$ ipython --no-banner

In [1]: import numpy as np

In [2]: from numpy import linalg as LA

In [3]: np.set_printoptions(suppress=True, linewidth=140)

In [4]: J = np.loadtxt("w.csv", delimiter=",")

In [5]: print(J)
[[-1.3 -1.3  0.2 -0.1  1.4 -0.2 -0.9 -1.   0.4 -1.7 -1.1]
 [ 0.  -0.4  0.3 -0.5  0.9  0.4  1.6 -1.  -0.4  0.6  0.5]
 [-0.1  1.2  0.4  1.2 -0.6 -1.4  0.1 -0.6  0.6  0.7 -1.5]
 [-0.4 -0.1 -1.  -0.6  2.1  1.1  0.2  0.1  0.5  1.   0. ]
 [-0.6 -1.7  0.1  0.1 -0.9 -0.5  0.7  0.3 -0.9  0.   0.7]
 [ 1.  -0.5 -0.7  1.1 -0.3 -0.3  0.9 -0.4  0.3  1.1  0.6]
 [ 0.4 -1.   1.2 -1.9  0.6 -0.5  0.1 -0.3  1.4 -0.5 -0.4]
 [-2.3 -0.1 -1.9  0.2  0.3 -0.8 -1.  -0.1 -1.   0.4  0. ]]

In [6]: B = J / np.sqrt((J ** 2).mean(axis=1, keepdims=True))

In [7]: print(np.round(LA.norm(B, axis=1), 2))
[3.32 3.32 3.32 3.32 3.32 3.32 3.32 3.32]

In [8]: print(LA.matrix_rank(B) == LA.matrix_rank(J))
True

In [9]: print(B[2].round(2))
[-0.11  1.34  0.45  1.34 -0.67 -1.56  0.11 -0.67  0.67  0.78 -1.67]

In [10]: W0 = np.load("m.npy")

In [11]: print(W0.round(2) + 0)
[[ 0.   -0.23  0.31 -0.16 -0.44 -0.13  0.28 -0.09 -0.22 -0.65 -0.04  0.23]
 [ 0.33 -0.37 -0.3   0.36 -0.02 -0.21 -0.12  0.41 -0.52 -0.01  0.17 -0.06]
 [-0.22  0.45  0.12  0.15  0.17  0.04 -0.17 -0.39 -0.56 -0.12  0.41  0.  ]
 [ 0.11 -0.51 -0.31 -0.28  0.14  0.05 -0.07 -0.5   0.19 -0.09  0.48 -0.08]
 [ 0.63  0.23  0.02 -0.2   0.16  0.6  -0.1   0.16 -0.03 -0.27  0.01  0.12]
 [ 0.    0.03 -0.13 -0.53  0.53 -0.32  0.17  0.03 -0.31 -0.12 -0.36 -0.23]
 [ 0.58  0.08  0.35  0.1   0.11 -0.52 -0.05 -0.32  0.1   0.23 -0.03  0.27]
 [ 0.14  0.28 -0.5   0.41 -0.07 -0.14  0.03 -0.3   0.21 -0.44 -0.3  -0.2 ]
 [-0.06 -0.26 -0.17  0.19  0.09  0.36  0.21 -0.37 -0.31  0.27 -0.43  0.44]
 [-0.08 -0.22  0.18 -0.06 -0.07  0.03 -0.85 -0.12 -0.06 -0.12 -0.38 -0.09]
 [ 0.14  0.28 -0.38 -0.45 -0.62 -0.09 -0.1  -0.1  -0.21  0.32 -0.02  0.04]
 [-0.22  0.12 -0.32 -0.1   0.19 -0.22 -0.24  0.23  0.16 -0.19  0.11  0.74]]

In [12]: r0, v = W0[3], W0[0]

In [13]: print(np.round(r0 @ v, 2))
-0.0

In [14]: pr = (r0 @ v) / (r0 @ r0) * r0

In [15]: print(round(float(LA.norm(r0 + v) ** 2 + LA.norm(r0 - v) ** 2), 2))
4.0

In [16]: print(LA.matrix_rank(np.outer(r0, v)))
1

In [17]: print(np.round(np.outer(r0, v), 2) + 0)
[[ 0.   -0.03  0.03 -0.02 -0.05 -0.01  0.03 -0.01 -0.02 -0.07  0.    0.03]
 [ 0.    0.12 -0.16  0.08  0.23  0.07 -0.14  0.04  0.11  0.33  0.02 -0.12]
 [ 0.    0.07 -0.1   0.05  0.14  0.04 -0.09  0.03  0.07  0.2   0.01 -0.07]
 [ 0.    0.06 -0.09  0.04  0.12  0.04 -0.08  0.02  0.06  0.18  0.01 -0.06]
 [ 0.   -0.03  0.04 -0.02 -0.06 -0.02  0.04 -0.01 -0.03 -0.09 -0.01  0.03]
 [ 0.   -0.01  0.02 -0.01 -0.02 -0.01  0.02  0.   -0.01 -0.04  0.    0.01]
 [ 0.    0.02 -0.02  0.01  0.03  0.01 -0.02  0.01  0.02  0.05  0.   -0.02]
 [ 0.    0.12 -0.15  0.08  0.22  0.06 -0.14  0.04  0.11  0.32  0.02 -0.11]
 [ 0.   -0.04  0.06 -0.03 -0.08 -0.02  0.05 -0.02 -0.04 -0.12 -0.01  0.04]
 [ 0.    0.02 -0.03  0.01  0.04  0.01 -0.03  0.01  0.02  0.06  0.   -0.02]
 [ 0.   -0.11  0.15 -0.07 -0.21 -0.06  0.14 -0.04 -0.11 -0.31 -0.02  0.11]
 [ 0.    0.02 -0.03  0.01  0.04  0.01 -0.02  0.01  0.02  0.05  0.   -0.02]]
